% ipython --no-banner

In [1]: import numpy as np

In [2]: import numpy.linalg as la

In [3]: np.set_printoptions(precision=1, suppress=True, linewidth=140)

In [4]: mat = np.load("case7.npy")

In [5]: mat
Out[5]: 
array([[ 3,  2,  0,  0],
       [-1, -3,  0,  0],
       [ 0,  0,  3,  2],
       [ 0,  0, -1, -3]])

In [6]: def softmax(z):
   ...:     e = np.exp(z - z.max(axis=-1, keepdims=True))
   ...:     return e / e.sum(axis=-1, keepdims=True)
   ...: 

In [7]: np.round(softmax(mat[3] + -2), 1) + 0
Out[7]: array([0.4, 0.4, 0.2, 0. ])

In [8]: S = mat @ mat.T / np.sqrt(4)

In [9]: softmax(S).round(6).argmax(axis=1)
Out[9]: array([0, 1, 2, 3])

In [10]: np.round(softmax(S)[3] @ mat, 1) + 0
Out[10]: array([ 0.,  0., -1., -3.])

In [11]: np.round(softmax(S), 1) + 0
Out[11]: 
array([[1., 0., 0., 0.],
       [0., 1., 0., 0.],
       [0., 0., 1., 0.],
       [0., 0., 0., 1.]])

In [12]: M2 = np.array([[2, -5], [-5, 4], [1, -5], [4, 4]])

In [13]: np.einsum("ij->j", mat)
Out[13]: array([ 2, -1,  2, -1])

In [14]: print(np.vstack([mat, M2.T]).shape)
(6, 4)

In [15]: mat @ M2
Out[15]: 
array([[ -4,  -7],
       [ 13,  -7],
       [ 11,  -7],
       [-13,  -7]])

In [16]: M2.T @ mat.T
Out[16]: 
array([[ -4,  13,  11, -13],
       [ -7,  -7,  -7,  -7]])

In [17]: np.einsum("ij,ij->i", mat, mat)
Out[17]: array([13, 10, 13, 10])

In [18]: M2 @ mat
Traceback (most recent call last):
  Cell In[18], line 1
    M2 @ mat
ValueError: matmul: Input operand 1 has a mismatch in its core dimension 0, with gufunc signature (n?,k),(k,m?)->(n?,m?) (size 4 is different from 2)


In [19]: np.flatnonzero(la.matrix_power((mat != 0) + (mat.T != 0) + np.eye(4), 4)[2])
Out[19]: array([2, 3])

In [20]: round(la.det(mat), 1)
Out[20]: np.float64(49.0)

In [21]: (mat != 0).astype(int)
Out[21]: 
array([[1, 1, 0, 0],
       [1, 1, 0, 0],
       [0, 0, 1, 1],
       [0, 0, 1, 1]])

In [22]: rng = np.random.default_rng(198161)

In [23]: ang = np.sort(rng.uniform(-2, 2, 13))

In [24]: data = np.c_[ang, ang ** 2, ang ** 3] @ np.array([[-5, 7, 6], [-9, 8, -8], [1, -6, 4]])

In [25]: data
Out[25]: 
array([[ -9. ,  14. , -26.2],
       [ -6.4,   9.4, -21. ],
       [ -2.2,   2.5, -11.9],
       [ -2.1,   2.3, -11.5],
       [ -0.1,  -0.5,  -6.2],
       [  0.1,  -0.7,  -5.5],
       [  0.5,  -1.2,  -3.7],
       [ -1.8,   2.1,   1.1],
       [ -3.1,   3.4,   1.3],
       [-11.3,   8.5,   1.9],
       [-13. ,   9. ,   2. ],
       [-26.5,   7.3,   5.3],
       [-37.3,  -1.2,  11.5]])

In [26]: Ac = (data - data.mean(axis=0)) / data.std(axis=0)

In [27]: print(Ac.std(axis=0))
[1. 1. 1.]

In [28]: beta = la.lstsq(np.delete(Ac, 2, axis=1), Ac[:, 2])[0]

In [29]: beta
Out[29]: array([-0.6, -0.5])

In [30]: round(1 - np.var(Ac[:, 2] - np.delete(Ac, 2, axis=1) @ beta), 1)
Out[30]: np.float64(0.5)

In [31]: np.abs(beta).argmax()
Out[31]: np.int64(0)

In [32]: cent = data[[12, 6]].astype(float)

In [33]: for _ in range(6):
    ...:     labels = la.norm(data[:, None] - cent, axis=-1).argmin(axis=1)
    ...:     cent = np.array([data[labels == j].mean(axis=0) for j in range(2)])
    ...: 

In [34]: print(labels)
[1 1 1 1 1 1 1 1 1 1 1 0 0]

In [35]: np.bincount(labels)
Out[35]: array([ 2, 11])

In [36]: np.abs(cent[1] - cent[0]).argmax()
Out[36]: np.int64(0)

In [37]: cent[1] - cent[0]
Out[37]: array([ 27.5,   1.4, -15.6])

In [38]: P = data @ la.solve(data.T @ data, data.T)

In [39]: np.round(np.trace(P), 1)
Out[39]: np.float64(3.0)

In [40]: print(np.round(la.eigvalsh(P), 1) + 0)
[0. 0. 0. 0. 0. 0. 0. 0. 0. 0. 1. 1. 1.]

In [41]: print(la.matrix_rank(np.eye(13) - P))
10

In [42]: np.allclose(P @ P, P)
Out[42]: True

In [43]: labels = data[:, 0] > np.median(data[:, 0])

In [44]: r0 = data[labels].mean(axis=0) - data[~labels].mean(axis=0)

In [45]: np.argsort(-np.abs(r0).round(6), kind="stable")
Out[45]: array([0, 1, 2])

In [46]: print(r0)
[14.3 -6.5 -2.7]

In [47]: M = np.load("x.npy")

In [48]: M
Out[48]: 
array([[ 0.5,  0.4,  0.2,  0.3],
       [ 0.4,  0.7, -0.3, -0.1],
       [ 0.2, -0.3,  0.4,  0.4],
       [ 0.3, -0.1,  0.4,  0.4]])

In [49]: left, sig, Vt = la.svd(M)

In [50]: print(sig.round(1) + 0)
[1. 1. 0. 0.]

In [51]: M2 = left[:, :2] @ np.diag(sig[:2]) @ Vt[:2]

In [52]: la.matrix_rank(M, rtol=0.05)
Out[52]: np.int64(2)

In [53]: print(round(float(la.norm(M - M2, 2)), 1), np.round(sig[2], 1))
0.0 0.0

In [54]: print(M2)
[[ 0.5  0.4  0.2  0.3]
 [ 0.4  0.7 -0.3 -0.1]
 [ 0.2 -0.3  0.4  0.4]
 [ 0.3 -0.1  0.4  0.4]]

In [55]: print((M2 + M2.T) / 2)
[[ 0.5  0.4  0.2  0.3]
 [ 0.4  0.7 -0.3 -0.1]
 [ 0.2 -0.3  0.4  0.4]
 [ 0.3 -0.1  0.4  0.4]]

In [56]: print(round(np.abs(la.eigvals(M2)).max(), 1))
1.0

In [57]: assert M2 == M2.T
Traceback (most recent call last):
  Cell In[57], line 1
    assert M2 == M2.T
ValueError: The truth value of an array with more than one element is ambiguous. Use a.any() or a.all()


In [58]: M2.inv()
Traceback (most recent call last):
  Cell In[58], line 1
    M2.inv()
AttributeError: 'numpy.ndarray' object has no attribute 'inv'


In [59]: np.allclose(M2 @ M2.T, M2.T @ M2)
Out[59]: True

In [60]: np.trace(M2)
Out[60]: np.float64(2.0)

In [61]: M2 = data + rng.integers(-2, 3, (13, 2)) @ rng.integers(-2, 3, (2, 3))

In [62]: M2
Out[62]: 
array([[-11. ,  12. , -22.2],
       [ -7.4,   6.4, -18. ],
       [ -5.2,   1.5,  -6.9],
       [ -0.1,   0.3, -13.5],
       [  3.9,  -0.5, -12.2],
       [ -0.9,  -3.7,  -2.5],
       [ -0.5,  -2.2,  -1.7],
       [ -1.8,   2.1,   1.1],
       [ -4.1,   0.4,   4.3],
       [-12.3,   7.5,   3.9],
       [-15. ,  11. ,   4. ],
       [-24.5,   5.3,   3.3],
       [-37.3,   2.8,   9.5]])

In [63]: np.abs(M2 - data).sum(axis=1)
Out[63]: array([ 8.,  7.,  9.,  6., 10.,  7.,  4.,  0.,  7.,  4.,  6.,  6.,  6.])

In [64]: m1 = np.load("sample18.npy")

In [65]: m1
Out[65]: 
array([[ 2,  0,  0,  0,  0],
       [ 1, -1,  0,  0,  0],
       [ 2,  0,  2,  0,  0],
       [ 1,  0,  0,  2,  0],
       [-1,  1, -1,  2,  1]])

In [66]: np.sort(la.eigvals(m1))
Out[66]: array([-1.,  1.,  2.,  2.,  2.])

In [67]: ev, evecs = la.eig(m1)

In [68]: np.sort(la.eigvals(m1 @ m1))
Out[68]: array([1., 1., 4., 4., 4.])

In [69]: M2 = m1 / np.sqrt((m1 ** 2).mean(axis=1, keepdims=True))

In [70]: print(la.norm(M2, axis=1))
[2.2 2.2 2.2 2.2 2.2]

In [71]: print(M2[3])
[1. 0. 0. 2. 0.]

In [72]: W0 = np.load("block15.npy")

In [73]: W0
Out[73]: 
array([[-13.9,  10.8,  18.7],
       [ 31.6,   3.2,   0.1],
       [ 29.7, -22.9,   7.1],
       [ -3. ,  21.8,   1.8],
       [ 23.2, -13.5,  46.8],
       [-13.6,  35.9,   0.4],
       [-30.1,  19.8, -12. ],
       [-25.2, -15.9, -15.1],
       [  8.7,   7.6,  -0.3],
       [ -2.9,  33.7,   0.2],
       [-19.1, -39.1, -16.1],
       [-39.6, -44.4, -15.3],
       [-33.8,  -0.9, -13.4],
       [ 13. ,  32. , -13. ],
       [ 17.9,   1.5,  -3.1],
       [-21.2,  10.7,  49.2],
       [ 35.6,  -9.5,   1.9],
       [ -0.1, -26.6,   6.7],
       [ -7.9,  -8.3, -37.9],
       [-16.8,  11.5, -31.7]])

In [74]: Ac = W0 - W0.mean(axis=0)

In [75]: left, sig, Vt = la.svd(Ac, full_matrices=False)

In [76]: print((np.sign(left[:, 0]) == np.sign(left[0, 0])).astype(int))
[1 1 1 1 1 1 0 0 1 1 0 0 0 1 1 1 1 0 0 0]

In [77]: np.abs(Vt[-1])
Out[77]: array([0.6, 0.1, 0.8])

In [78]: la.matrix_rank(Ac)
Out[78]: np.int64(3)

In [79]: sig ** 2 / (sig ** 2).sum()
Out[79]: array([0.4, 0.3, 0.2])

In [80]: Vt[0] * np.sign(Vt[0, np.abs(Vt[0]).argmax()])
Out[80]: array([0.7, 0.3, 0.6])

In [81]: np.searchsorted(np.cumsum(sig ** 2) / (sig ** 2).sum(), 0.9) + 1
Out[81]: np.int64(3)

In [82]: print(np.abs(left[:, 0]).argmax())
11
